$ python -q
>>> import numpy as np
>>> np.set_printoptions(suppress=True, linewidth=120)
>>> mat = np.array([[0, 0, 0, 0, 0, 1],
...     [0, 0, -7, 0, 0, 0],
...     [0, 5, 0, 0, 0, 0],
...     [0, 0, 0, 0, 1, 0],
...     [-7, 0, 0, 0, 0, 0],
...     [0, 0, 0, -6, 0, 0]])
>>> q, Rm = np.linalg.qr(mat)
>>> q.T @ q
array([[1., 0., 0., 0., 0., 0.],
       [0., 1., 0., 0., 0., 0.],
       [0., 0., 1., 0., 0., 0.],
       [0., 0., 0., 1., 0., 0.],
       [0., 0., 0., 0., 1., 0.],
       [0., 0., 0., 0., 0., 1.]])
>>> np.abs(np.diag(Rm))
array([7., 5., 7., 6., 1., 1.])
>>> q.shape, Rm.shape
((6, 6), (6, 6))
>>> u, v = mat[4], mat[2]
>>> u @ v
np.int64(0)
>>> u @ u
np.int64(49)
>>> pr = (u @ v) / (u @ u) * u
>>> np.outer(u, v)
array([[  0, -35,   0,   0,   0,   0],
       [  0,   0,   0,   0,   0,   0],
       [  0,   0,   0,   0,   0,   0],
       [  0,   0,   0,   0,   0,   0],
       [  0,   0,   0,   0,   0,   0],
       [  0,   0,   0,   0,   0,   0]])
>>> np.linalg.matrix_rank(np.outer(u, v))
np.int64(1)
>>> round(float(np.linalg.norm(u + v) ** 2 + np.linalg.norm(u - v) ** 2), 2)
148.0
>>> rng = np.random.default_rng(4951)
>>> labels = rng.permutation(6)
>>> Y = mat[:, labels] * rng.choice([-1, 1], 6)
>>> Y
array([[ 0,  0,  0,  0,  1,  0],
       [ 7,  0,  0,  0,  0,  0],
       [ 0,  5,  0,  0,  0,  0],
       [ 0,  0,  0,  0,  0, -1],
       [ 0,  0,  7,  0,  0,  0],
       [ 0,  0,  0,  6,  0,  0]])
>>> U, _, Vt = np.linalg.svd(mat.T @ Y)
>>> np.round(np.linalg.lstsq(mat, Y)[0], 2)
array([[ 0.,  0., -1.,  0.,  0.,  0.],
       [ 0.,  1.,  0.,  0.,  0.,  0.],
       [-1.,  0.,  0.,  0.,  0.,  0.],
       [ 0.,  0.,  0., -1.,  0.,  0.],
       [ 0.,  0.,  0.,  0.,  0., -1.],
       [ 0.,  0.,  0.,  0.,  1.,  0.]])
>>> labels
array([2, 1, 0, 3, 5, 4])
>>> np.count_nonzero(mat)
np.int64(6)
>>> np.diff(mat, axis=0)
array([[ 0,  0, -7,  0,  0, -1],
       [ 0,  5,  7,  0,  0,  0],
       [ 0, -5,  0,  0,  1,  0],
       [-7,  0,  0,  0, -1,  0],
       [ 7,  0,  0, -6,  0,  0]])
>>> np.linalg.matrix_rank(mat)
np.int64(6)
>>> mat[:, 6]
Traceback (most recent call last):
  File "<python-input-24>", line 1, in <module>
    mat[:, 6]
    ~~~^^^^^^
IndexError: index 6 is out of bounds for axis 1 with size 6
>>> mat - mat[0]
array([[ 0,  0,  0,  0,  0,  0],
       [ 0,  0, -7,  0,  0, -1],
       [ 0,  5,  0,  0,  0, -1],
       [ 0,  0,  0,  0,  1, -1],
       [-7,  0,  0,  0,  0, -1],
       [ 0,  0,  0, -6,  0, -1]])
>>> np.round(mat.mean(axis=0), 2)
array([-1.17,  0.83, -1.17, -1.  ,  0.17,  0.17])
>>> mat.sum(axis=1)
array([ 1, -7,  5,  1, -7, -6])
>>> mat @ mat
array([[  0,   0,   0,  -6,   0,   0],
       [  0, -35,   0,   0,   0,   0],
       [  0,   0, -35,   0,   0,   0],
       [ -7,   0,   0,   0,   0,   0],
       [  0,   0,   0,   0,   0,  -7],
       [  0,   0,   0,   0,  -6,   0]])
>>> np.flatnonzero(np.linalg.matrix_power((mat != 0) + (mat.T != 0) + np.eye(6), 6)[0])
array([0, 3, 4, 5])
>>> np.round(np.sort(np.linalg.eigvals(mat).real), 2) + 0
array([-2.55,  0.  ,  0.  ,  0.  ,  0.  ,  2.55])
>>> data = np.load("arr.npy")
>>> data
array([[-2.,  1.,  1.,  1.,  1.,  1.,  1.],
       [ 1., -2.,  1.,  1.,  1.,  1.,  1.],
       [ 1.,  1., -2.,  1.,  1.,  1.,  1.],
       [ 1.,  1.,  1., -2.,  1.,  1.,  1.],
       [ 1.,  1.,  1.,  1., -2.,  1.,  1.],
       [ 1.,  1.,  1.,  1.,  1., -2.,  1.],
       [ 1.,  1.,  1.,  1.,  1.,  1., -2.]])
>>> vec = np.array([1, 0, 2, 5, 3, 1, 0])
>>> y = data @ vec
>>> coef, lr = np.zeros(7), 1 / np.linalg.norm(data, 2) ** 2
>>> for i in range(150):
...     coef -= lr * data.T @ (data @ coef - y)
...     if i % 50 == 0: print(i, round(np.linalg.norm(data @ coef - y), 2))
... 
0 5.79
50 0.0
100 0.0
>>> coef.round(2) + 0
array([1., 0., 2., 5., 3., 1., 0.])
